In [1]: import numpy as np

In [2]: np.set_printoptions(suppress=True, linewidth=100)

In [3]: X = np.load("arr.npy")

In [4]: X
Out[4]: 
array([[0, 0, 0],
       [0, 2, 0],
       [2, 0, 0]])

In [5]: round(np.linalg.det(X), 2)
Out[5]: np.float64(0.0)

In [6]: X @ X
Out[6]: 
array([[0, 0, 0],
       [0, 4, 0],
       [0, 0, 0]])

In [7]: np.flatnonzero(np.linalg.matrix_power((X != 0) + (X.T != 0) + np.eye(3), 3)[1])
Out[7]: array([1])

In [8]: np.abs(np.diag(np.linalg.qr(X)[1])) > 1e-9
Out[8]: array([ True,  True, False])

In [9]: np.unique(X.round(6), axis=0).shape
Out[9]: (3, 3)

In [10]: round(np.trace(np.linalg.pinv(X) @ X), 2)
Out[10]: np.float64(2.0)

In [11]: np.round(X @ np.linalg.pinv(X) @ X, 2)
Out[11]: 
array([[0., 0., 0.],
       [0., 2., 0.],
       [2., 0., 0.]])

In [12]: U, sv, Vt = np.linalg.svd(X)

In [13]: V = Vt[:(sv > 1e-8).sum()]

In [14]: rng = np.random.default_rng(1949)

In [15]: x0 = X[2] + 2 * X[0] + rng.integers(2) * np.eye(3)[2]

In [16]: x0
Out[16]: array([2., 0., 1.])

In [17]: V.T @ V
Out[17]: 
array([[1., 0., 0.],
       [0., 1., 0.],
       [0., 0., 0.]])

In [18]: out = np.array([[-3, 0, 2], [1, -3, -2], [2, 2, 1]])

In [19]: K = np.triu(out, 1)

In [20]: K
Out[20]: 
array([[ 0,  0,  2],
       [ 0,  0, -2],
       [ 0,  0,  0]])

In [21]: U, sv, Vt = np.linalg.svd(K)

In [22]: np.argmax(sv[:-1] / (sv[1:] + 1e-6)) + 1
Out[22]: np.int64(1)

In [23]: sv.round(2)
Out[23]: array([2.83, 0.  , 0.  ])

In [24]: out = U[:, :1] @ np.diag(sv[:1]) @ Vt[:1]

In [25]: np.linalg.matrix_rank(K, rtol=0.05)
Out[25]: np.int64(1)

In [26]: round(float(np.abs(K - out).max()), 2)
Out[26]: 0.0

In [27]: round(np.linalg.norm(K - out, 2), 2), sv[1]
Out[27]: (np.float64(0.0), np.float64(0.0))

In [28]: out.round(2)
Out[28]: 
array([[ 0.,  0.,  2.],
       [ 0.,  0., -2.],
       [ 0.,  0.,  0.]])

In [29]: W0 = np.load("run11.npy")

In [30]: W0
Out[30]: 
array([[4., 0., 0.],
       [0., 8., 2.],
       [0., 2., 5.]])

In [31]: out = W0 + rng.integers(-2, 3, (3, 1)) @ rng.integers(-2, 3, (1, 3))

In [32]: out
Out[32]: 
array([[ 2.,  1., -2.],
       [-4., 10., -2.],
       [-4.,  4.,  1.]])

In [33]: np.linalg.matrix_rank(out - W0, tol=1e-8)
Out[33]: np.int64(1)

In [34]: np.round(np.linalg.svd(out - W0, compute_uv=False), 2)
Out[34]: array([9., 0., 0.])

In [35]: np.abs(out - W0).sum(axis=1)
Out[35]: array([ 5., 10., 10.])

In [36]: out - W0
Out[36]: 
array([[-2.,  1., -2.],
       [-4.,  2., -4.],
       [-4.,  2., -4.]])

In [37]: rk = np.linalg.matrix_rank(out)

In [38]: rk
Out[38]: np.int64(2)

In [39]: null = np.linalg.svd(out)[2][rk:].T

In [40]: [int(np.linalg.matrix_rank(out[:i])) for i in range(1, len(out) + 1)]
Out[40]: [1, 2, 2]

In [41]: np.round(null @ null.T, 2)
Out[41]: 
array([[0.31, 0.21, 0.41],
       [0.21, 0.14, 0.28],
       [0.41, 0.28, 0.55]])

In [42]: np.round(out @ null, 2) + 0
Out[42]: 
array([[0.],
       [0.],
       [0.]])

In [43]: [int(np.linalg.matrix_rank(out[:, :j + 1])) for j in range(3)]
Out[43]: [1, 2, 2]

In [44]: [int(np.linalg.matrix_rank(np.delete(out, i, axis=0))) for i in range(3)]
Out[44]: [2, 2, 2]

In [45]: np.allclose(out @ null, 0)
Out[45]: True

In [46]: O, Rm = np.linalg.qr(W0)

In [47]: round(np.trace(O @ O.T), 2)
Out[47]: np.float64(3.0)

In [48]: np.round(np.abs(np.diag(Rm)), 2)
Out[48]: array([4.  , 8.25, 4.37])

In [49]: np.allclose(Rm.T @ Rm, W0.T @ W0)
Out[49]: True

In [50]: abs(Rm[0, 0]), round(float(np.linalg.norm(W0[:, 0])), 2)
Out[50]: (np.float64(4.0), 4.0)

In [51]: np.round(O @ Rm, 2)
Out[51]: 
array([[4., 0., 0.],
       [0., 8., 2.],
       [0., 2., 5.]])

In [52]: O.shape, Rm.shape
Out[52]: ((3, 3), (3, 3))

In [53]: np.round(O.T @ O, 2) + 0
Out[53]: 
array([[1., 0., 0.],
       [0., 1., 0.],
       [0., 0., 1.]])

In [54]: U, sv, Vt = np.linalg.svd(W0, full_matrices=False)

In [55]: np.round(np.abs(Vt[0]), 2)
Out[55]: array([0.  , 0.89, 0.45])

In [56]: np.allclose(U * sv @ Vt, W0)
Out[56]: True

In [57]: np.round(Vt @ Vt.T, 2) + 0
Out[57]: 
array([[1., 0., 0.],
       [0., 1., 0.],
       [0., 0., 1.]])

In [58]: U.shape, sv.shape, Vt.shape
Out[58]: ((3, 3), (3,), (3, 3))

In [59]: np.round(np.cumsum(sv ** 2) / np.sum(sv ** 2), 2)
Out[59]: array([0.72, 0.86, 1.  ])

In [60]: np.round(U.T @ U, 2) + 0
Out[60]: 
array([[1., 0., 0.],
       [0., 1., 0.],
       [0., 0., 1.]])

In [61]: np.round(U.T @ W0 @ Vt.T, 2) + 0
Out[61]: 
array([[9., 0., 0.],
       [0., 4., 0.],
       [0., 0., 4.]])

In [62]: np.round(np.sqrt((sv ** 2).sum()), 2), round(float(np.linalg.norm(W0)), 2)
Out[62]: (np.float64(10.63), 10.63)

In [63]: out = np.array([[0, 2], [5, 4], [2, 3]])

In [64]: arr = np.tile(out, (2, 3))

In [65]: arr
Out[65]: 
array([[0, 2, 0, 2, 0, 2],
       [5, 4, 5, 4, 5, 4],
       [2, 3, 2, 3, 2, 3],
       [0, 2, 0, 2, 0, 2],
       [5, 4, 5, 4, 5, 4],
       [2, 3, 2, 3, 2, 3]])

In [66]: U, sv, Vt = np.linalg.svd(arr)

In [67]: V = Vt[:(sv > 1e-8).sum()]

In [68]: x0 = arr[5] + -2 * arr[0] + rng.integers(2) * np.eye(6)[2]

In [69]: x0
Out[69]: array([ 2., -1.,  3., -1.,  2., -1.])

In [70]: np.round(V.T @ V, 2) + 0
Out[70]: 
array([[0.33, 0.  , 0.33, 0.  , 0.33, 0.  ],
       [0.  , 0.33, 0.  , 0.33, 0.  , 0.33],
       [0.33, 0.  , 0.33, 0.  , 0.33, 0.  ],
       [0.  , 0.33, 0.  , 0.33, 0.  , 0.33],
       [0.33, 0.  , 0.33, 0.  , 0.33, 0.  ],
       [0.  , 0.33, 0.  , 0.33, 0.  , 0.33]])

In [71]: round(np.trace(np.linalg.pinv(K) @ K), 2)
Out[71]: np.float64(1.0)

In [72]: np.linalg.lstsq(K[:-1].T, K[-1])[2]
Out[72]: np.int32(1)

In [73]: np.linalg.inv(K)
LinAlgError: Singular matrix


In [74]: rk = np.linalg.matrix_rank(arr)

In [75]: rk
Out[75]: np.int64(2)

In [76]: null = np.linalg.svd(arr)[2][rk:].T

In [77]: np.linalg.matrix_rank(arr.T @ arr), np.linalg.matrix_rank(arr @ arr.T)
Out[77]: (np.int64(2), np.int64(2))

In [78]: null.shape
Out[78]: (6, 4)

In [79]: np.allclose(arr[:-1].T @ np.linalg.lstsq(arr[:-1].T, arr[-1])[0], arr[-1])
Out[79]: True

In [80]: np.unique(arr.round(6), axis=0).shape
Out[80]: (3, 6)

In [81]: round(float(np.trace(np.linalg.pinv(arr) @ arr)), 2)
Out[81]: 2.0

In [82]: np.round(arr @ np.linalg.pinv(arr) @ arr, 2) + 0
Out[82]: 
array([[0., 2., 0., 2., 0., 2.],
       [5., 4., 5., 4., 5., 4.],
       [2., 3., 2., 3., 2., 3.],
       [0., 2., 0., 2., 0., 2.],
       [5., 4., 5., 4., 5., 4.],
       [2., 3., 2., 3., 2., 3.]])

In [83]: u = np.array([2, 2])

In [84]: np.convolve(arr[0], u)
Out[84]: array([0, 4, 4, 4, 4, 4, 4])

In [85]: np.cross(arr[0, :3], arr[3, :3])
Out[85]: array([0, 0, 0])

In [86]: np.array([np.convolve(row, u, "same") for row in arr])
Out[86]: 
array([[ 0,  4,  4,  4,  4,  4],
       [10, 18, 18, 18, 18, 18],
       [ 4, 10, 10, 10, 10, 10],
       [ 0,  4,  4,  4,  4,  4],
       [10, 18, 18, 18, 18, 18],
       [ 4, 10, 10, 10, 10, 10]])

In [87]: np.polyval(u, arr[0])
Out[87]: array([2, 6, 2, 6, 2, 6])

In [88]: O, _ = np.linalg.qr(np.array([[0.0, 0.3, 0.1, -0.8],
    ...:     [2.6, 0.4, -0.1, -0.4],
    ...:     [-1.0, -1.8, -0.5, 0.5],
    ...:     [-0.5, -0.6, -0.4, -0.2]]))

In [89]: V, _ = np.linalg.qr(np.array([[-0.3, -0.6, 1.2], [-0.9, 0.3, -0.8], [-1.7, 0.5, 0.2]]))

In [90]: sv = 5 * 0.5 ** np.arange(3)

In [91]: feats = O[:, :3] * sv @ V[:3]

In [92]: feats.round(2)
Out[92]: 
array([[-0.26, -0.06, -0.38],
       [ 1.07, -4.44,  1.09],
       [ 1.06,  2.03,  1.66],
       [-0.89,  0.81,  1.07]])

In [93]: O, Rm = np.linalg.qr(feats)

In [94]: O.round(2)
Out[94]: 
array([[-0.15, -0.07,  0.1 ],
       [ 0.61, -0.72, -0.33],
       [ 0.6 ,  0.69, -0.37],
       [-0.5 , -0.03, -0.86]])

In [95]: round(abs(Rm[0, 0]), 2), np.round(np.linalg.norm(feats[:, 0]), 2)
Out[95]: (np.float64(1.77), np.float64(1.77))

In [96]: np.round(np.trace(O @ O.T), 2)
Out[96]: np.float64(3.0)

In [97]: out = np.c_[feats[:, :1] @ np.array([[-1]]), np.array([0, 2, 0, 0])]

In [98]: out.round(2)
Out[98]: 
array([[ 0.26,  0.  ],
       [-1.07,  2.  ],
       [-1.06,  0.  ],
       [ 0.89,  0.  ]])

In [99]: np.linalg.matrix_rank(out)
Out[99]: np.int64(2)

In [100]: np.round(np.linalg.lstsq(feats, out[:, 0])[0], 2) + 0
Out[100]: array([-1.,  0.,  0.])

In [101]: out = np.array([[3, -3], [-2, 2]])

In [102]: cent = np.kron(out, feats)

In [103]: np.linalg.matrix_rank(cent)
Out[103]: np.int64(3)

In [104]: round(np.linalg.norm(cent, 2), 2), round(np.linalg.norm(out, 2) * np.linalg.norm(feats, 2), 2)
Out[104]: (np.float64(25.5), np.float64(25.5))

In [105]: hat = feats @ np.linalg.solve(feats.T @ feats, feats.T)

In [106]: hat.round(2) + 0
Out[106]: 
array([[ 0.04, -0.07, -0.17, -0.01],
       [-0.07,  1.  , -0.01,  0.  ],
       [-0.17, -0.01,  0.97,  0.  ],
       [-0.01,  0.  ,  0.  ,  1.  ]])

In [107]: np.round(np.linalg.eigvalsh(hat), 2) + 0
Out[107]: array([0., 1., 1., 1.])

In [108]: np.round(hat @ feats[:, 2], 2)
Out[108]: array([-0.38,  1.09,  1.66,  1.07])

In [109]: np.round((np.eye(4) - hat) @ feats, 2) + 0
Out[109]: 
array([[0., 0., 0.],
       [0., 0., 0.],
       [0., 0., 0.],
       [0., 0., 0.]])

In [110]: x0 = np.array([3, -3, 0])

In [111]: np.round(feats @ np.ones(3), 2)
Out[111]: array([-0.7 , -2.27,  4.74,  0.99])

In [112]: np.round(np.einsum("ij,j->i", feats, x0), 2)
Out[112]: array([-0.6 , 16.53, -2.93, -5.08])

In [113]: np.round(feats * x0, 2)
Out[113]: 
array([[-0.78,  0.17, -0.  ],
       [ 3.22, 13.31,  0.  ],
       [ 3.17, -6.09,  0.  ],
       [-2.66, -2.42,  0.  ]])

In [114]: (feats @ x0).argmax()
Out[114]: np.int64(1)

In [115]: np.round(feats @ x0, 2)
Out[115]: array([-0.6 , 16.53, -2.93, -5.08])

In [116]: np.round(feats @ (2 * x0), 2)
Out[116]: array([ -1.21,  33.06,  -5.85, -10.15])

In [117]: np.round(feats @ np.eye(3)[0], 2)
Out[117]: array([-0.26,  1.07,  1.06, -0.89])

In [118]: np.round((feats * x0).sum(axis=1), 2)
Out[118]: array([-0.6 , 16.53, -2.93, -5.08])

In [119]: np.sign((feats @ x0).round(6))
Out[119]: array([-1.,  1., -1., -1.])

In [120]: np.linalg.norm(feats @ x0) <= np.linalg.norm(feats, 2) * np.linalg.norm(x0) + 1e-9
Out[120]: np.True_

In [121]: m1 = np.load("mat.npy")

In [122]: m1.round(2)
Out[122]: 
array([[ 0.96,  0.27,  0.04],
       [ 0.27, -0.92, -0.27],
       [ 0.04, -0.27,  0.96]])

In [123]: np.flatnonzero(np.linalg.matrix_power((W0 != 0) + (W0.T != 0) + np.eye(3), 3)[1])
Out[123]: array([1, 2])

In [124]: round(np.linalg.det(W0), 2)
Out[124]: np.float64(144.0)

In [125]: np.round(np.sort(np.linalg.eigvals(W0).real), 2)
Out[125]: array([4., 4., 9.])

In [126]: (np.linalg.matrix_power((W0 != 0) + (W0.T != 0) + np.eye(3), 3) > 0).astype(int)
Out[126]: 
array([[1, 0, 0],
       [0, 1, 1],
       [0, 1, 1]])

In [127]: W0 @ W0
Out[127]: 
array([[16.,  0.,  0.],
       [ 0., 68., 26.],
       [ 0., 26., 29.]])

In [128]: z = rng.permutation(3)

In [129]: out = m1[:, z] * rng.choice([-1, 1], 3)

In [130]: out.round(2)
Out[130]: 
array([[-0.04, -0.96, -0.27],
       [ 0.27, -0.27,  0.92],
       [-0.96, -0.04,  0.27]])

In [131]: U, _, Vt = np.linalg.svd(m1.T @ out)

In [132]: np.round(np.linalg.lstsq(m1, out)[0], 2) + 0
Out[132]: 
array([[ 0., -1.,  0.],
       [ 0.,  0., -1.],
       [-1.,  0.,  0.]])

In [133]: np.round(U @ Vt, 2) + 0
Out[133]: 
array([[ 0., -1.,  0.],
       [ 0.,  0., -1.],
       [-1.,  0.,  0.]])

In [134]: F = np.array([[1.0, 0.0, 0.0], [0.0, 1.0, 0.0], [0.0, 0.0, 1.0]])

In [135]: np.round(np.linalg.matrix_power(F, 100), 2)
Out[135]: 
array([[1., 0., 0.],
       [0., 1., 0.],
       [0., 0., 1.]])

In [136]: np.round(np.sort(np.abs(np.linalg.eigvals(F)))[::-1], 2)
Out[136]: array([1., 1., 1.])

In [137]: pr = np.eye(3)[1]

In [138]: for _ in range(6):
     ...:     pr = pr @ F
     ...:     print(pr.round(2))
     ...: 
[0. 1. 0.]
[0. 1. 0.]
[0. 1. 0.]
[0. 1. 0.]
[0. 1. 0.]
[0. 1. 0.]

In [139]: x0 = np.ones(3)

In [140]: for _ in range(5):
     ...:     x0 = F @ x0
     ...:     x0 /= np.linalg.norm(x0)
     ...:     print(round(x0 @ F @ x0, 2))
     ...: 
1.0
1.0
1.0
1.0
1.0

In [141]: np.round(np.linalg.eigvalsh(F)[-1], 2)
Out[141]: np.float64(1.0)

In [142]: x0.round(2)
Out[142]: array([0.58, 0.58, 0.58])

In [143]: evals, V = np.linalg.eig(F)

In [144]: np.round(np.sort(np.linalg.eigvals(F @ F)), 2)
Out[144]: array([1., 1., 1.])

In [145]: F @ V[:, 0] - evals[0] * V[:, 0]
Out[145]: array([0., 0., 0.])

In [146]: np.round(np.sort(np.linalg.eigvals(np.linalg.inv(F))), 2)
Out[146]: array([1., 1., 1.])

In [147]: evals
Out[147]: array([1., 1., 1.])

In [148]: np.round(np.sort(np.linalg.eigvals(F.T)), 2)
Out[148]: array([1., 1., 1.])

In [149]: u = np.array([-3, 3, 0])

In [150]: mat = np.outer(rng.normal(size=12), u) + 0.3 * rng.normal(size=(12, 3))

In [151]: mat.round(2)
Out[151]: 
array([[-1.58,  0.71,  0.12],
       [-0.25,  1.04,  0.05],
       [ 0.92, -0.91, -0.14],
       [ 0.53, -0.11, -0.43],
       [ 2.85, -2.99, -0.04],
       [ 1.06, -1.3 ,  0.05],
       [-2.39,  2.01,  0.23],
       [ 3.02, -2.24, -0.17],
       [ 3.75, -3.35,  0.06],
       [ 1.15, -1.55, -0.12],
       [-1.51,  1.71,  0.12],
       [ 2.56, -2.07,  0.43]])

In [152]: C2 = np.cov(mat, rowvar=False)

In [153]: np.round(np.corrcoef(mat.T), 2)
Out[153]: 
array([[ 1.  , -0.97, -0.16],
       [-0.97,  1.  ,  0.14],
       [-0.16,  0.14,  1.  ]])

In [154]: np.round(np.median(mat, axis=0), 2)
Out[154]: array([ 0.99, -1.11,  0.05])

In [155]: np.round(mat.std(axis=0), 2)
Out[155]: array([1.9 , 1.73, 0.21])

In [156]: np.argsort(-mat.std(axis=0).round(6), kind="stable")
Out[156]: array([0, 1, 2])

In [157]: np.round(np.polyfit(mat[:, 0], mat[:, 1], 1), 2)
Out[157]: array([-0.88, -0.01])

In [158]: C2.shape
Out[158]: (3, 3)
